$ python -q
>>> import numpy as np
>>> np.set_printoptions(precision=3, suppress=True, linewidth=140)
>>> f = np.array([-2, -4, -1, -2])
>>> feats = np.array([np.roll(f, i) for i in range(4)])
>>> feats
array([[-2, -4, -1, -2],
       [-2, -2, -4, -1],
       [-1, -2, -2, -4],
       [-4, -1, -2, -2]])
>>> x = np.array([3, 4, 3, 6])
>>> target = feats @ x
>>> target
array([-37, -32, -41, -34])
>>> np.linalg.solve(feats, target + feats[:, 2])
array([3., 4., 4., 6.])
>>> np.linalg.solve(feats, 4 * target)
array([12., 16., 12., 24.])
>>> np.linalg.solve(feats.T, feats[2])
array([-0., -0.,  1., -0.])
>>> rng = np.random.default_rng(8233)
>>> out = feats + rng.integers(-2, 3, (4, 1)) @ rng.integers(-2, 3, (1, 4))
>>> out
array([[ 0, -5,  1, -4],
       [-6,  0, -8,  3],
       [-1, -2, -2, -4],
       [-2, -2,  0, -4]])
>>> np.linalg.matrix_rank(out - feats, tol=1e-8)
np.int64(1)
>>> np.abs(feats).max()
np.int64(4)
>>> feats.sum(axis=1)
array([-9, -9, -9, -9])
>>> np.count_nonzero(feats)
np.int64(16)
>>> np.linalg.rank(feats)
Traceback (most recent call last):
  File "<python-input-18>", line 1, in <module>
    np.linalg.rank(feats)
    ^^^^^^^^^^^^^^
AttributeError: module 'numpy.linalg' has no attribute 'rank'
>>> np.linalg.matrix_rank(feats)
np.int64(4)
>>> mat = np.loadtxt("m.csv", delimiter=",")
>>> mat
array([[ 0.757, -0.084, -0.421],
       [-0.084,  0.009,  0.047],
       [-0.421,  0.047,  0.234]])
>>> rk = np.linalg.matrix_rank(mat)
>>> rk
np.int64(1)
>>> N = np.linalg.svd(mat)[2][rk:].T
>>> np.linalg.matrix_rank(mat.T @ mat), np.linalg.matrix_rank(mat @ mat.T)
(np.int64(1), np.int64(1))
>>> np.allclose(mat @ N, 0)
True
>>> [int(np.linalg.matrix_rank(mat[:i])) for i in range(1, len(mat) + 1)]
[1, 1, 1]
>>> arr = np.load("arr.npy")
>>> arr
array([[ 0.468,  0.079,  1.048, -2.771],
       [-0.672, -0.444, -1.074,  2.683],
       [ 1.079,  1.228,  1.05 , -2.286],
       [ 0.204, -0.371,  0.988, -2.801],
       [-0.8  , -0.681, -1.078,  2.595],
       [ 1.024,  1.116,  1.06 , -2.362],
       [ 0.159,  0.956, -0.86 ,  2.706],
       [ 1.325,  1.765,  0.952, -1.795],
       [-0.639, -0.385, -1.071,  2.701],
       [-0.899, -2.015,  0.423, -1.988],
       [-1.521, -2.554, -0.405, -0.001],
       [ 1.421,  2.554,  0.16 ,  0.658],
       [ 1.322,  1.76 ,  0.953, -1.802],
       [-0.277, -1.138,  0.807, -2.642],
       [-0.551, -1.543,  0.661, -2.424],
       [-0.04 ,  0.641, -0.936,  2.777],
       [ 0.724,  1.785, -0.551,  2.233],
       [ 0.309,  1.187, -0.791,  2.621],
       [ 0.431,  1.369, -0.729,  2.532],
       [ 1.373,  1.883,  0.917, -1.652],
       [-0.388,  0.06 , -1.033,  2.789]])
>>> cent = arr[[7, 19]].astype(float)
>>> for _ in range(7):
...     labels = np.linalg.norm(arr[:, None] - cent, axis=-1).argmin(axis=1)
...     cent = np.array([arr[labels == j].mean(axis=0) for j in range(2)])
... 
>>> labels
array([0, 1, 0, 0, 1, 0, 1, 0, 1, 0, 0, 1, 0, 0, 0, 1, 1, 1, 1, 0, 1])
>>> cent[1] - cent[0]
array([-0.272,  0.685, -1.565,  4.477])
>>> np.bincount(labels)
array([11, 10])
>>> T = np.stack([arr, 3 * arr, arr[::-1]])
>>> np.einsum("bij,cij->bc", T, T)
array([[ 189.   ,  567.   ,  -94.967],
       [ 567.   , 1701.   , -284.9  ],
       [ -94.967, -284.9  ,  189.   ]])
>>> np.linalg.norm(T, axis=(1, 2))
array([13.748, 41.243, 13.748])
>>> Ac = arr - arr.mean(axis=0)
>>> vecs = np.linalg.svd(Ac)[2][:2]
>>> out = Ac - Ac @ vecs.T @ vecs
>>> np.linalg.norm(out, axis=1).round(6).argmax()
np.int64(0)
>>> np.round(np.cov(Ac @ vecs.T, rowvar=False), 3) + 0
array([[6.602, 0.   ],
       [0.   , 2.676]])
>>> np.diag(vecs.T @ vecs)
array([0.264, 0.735, 0.129, 0.872])
>>> F = 0.7 ** np.abs(np.subtract.outer(np.arange(7), np.arange(7)))
>>> F
array([[1.   , 0.7  , 0.49 , 0.343, 0.24 , 0.168, 0.118],
       [0.7  , 1.   , 0.7  , 0.49 , 0.343, 0.24 , 0.168],
       [0.49 , 0.7  , 1.   , 0.7  , 0.49 , 0.343, 0.24 ],
       [0.343, 0.49 , 0.7  , 1.   , 0.7  , 0.49 , 0.343],
       [0.24 , 0.343, 0.49 , 0.7  , 1.   , 0.7  , 0.49 ],
       [0.168, 0.24 , 0.343, 0.49 , 0.7  , 1.   , 0.7  ],
       [0.118, 0.168, 0.24 , 0.343, 0.49 , 0.7  , 1.   ]])
>>> q, R = np.linalg.qr(F)
>>> np.round(abs(R[0, 0]), 3), np.round(np.linalg.norm(F[:, 0]), 3)
(np.float64(1.396), np.float64(1.396))
>>> np.abs(np.diag(R))
array([1.396, 0.508, 0.506, 0.502, 0.493, 0.473, 0.418])
>>> q @ R
array([[1.   , 0.7  , 0.49 , 0.343, 0.24 , 0.168, 0.118],
       [0.7  , 1.   , 0.7  , 0.49 , 0.343, 0.24 , 0.168],
       [0.49 , 0.7  , 1.   , 0.7  , 0.49 , 0.343, 0.24 ],
       [0.343, 0.49 , 0.7  , 1.   , 0.7  , 0.49 , 0.343],
       [0.24 , 0.343, 0.49 , 0.7  , 1.   , 0.7  , 0.49 ],
       [0.168, 0.24 , 0.343, 0.49 , 0.7  , 1.   , 0.7  ],
       [0.118, 0.168, 0.24 , 0.343, 0.49 , 0.7  , 1.   ]])
>>> np.allclose(R.T @ R, F.T @ F)
True
>>> np.abs(F).max()
np.float64(1.0)
>>> F.shape
(7, 7)
>>> F.sum(axis=1)
array([3.059, 3.641, 3.963, 4.066, 3.963, 3.641, 3.059])
>>> U, s, VT = np.linalg.svd(arr, full_matrices=False)
>>> s.round(3) + 0
array([11.495,  7.541,  0.   ,  0.   ])
>>> U.shape, s.shape, VT.shape
((21, 4), (4,), (4, 4))
>>> np.round(U.T @ U, 3) + 0
array([[1., 0., 0., 0.],
       [0., 1., 0., 0.],
       [0., 0., 1., 0.],
       [0., 0., 0., 1.]])
>>> np.round(VT @ VT.T, 3) + 0
array([[1., 0., 0., 0.],
       [0., 1., 0., 0.],
       [0., 0., 1., 0.],
       [0., 0., 0., 1.]])
>>> np.cumsum(s ** 2) / np.sum(s ** 2)
array([0.699, 1.   , 1.   , 1.   ])
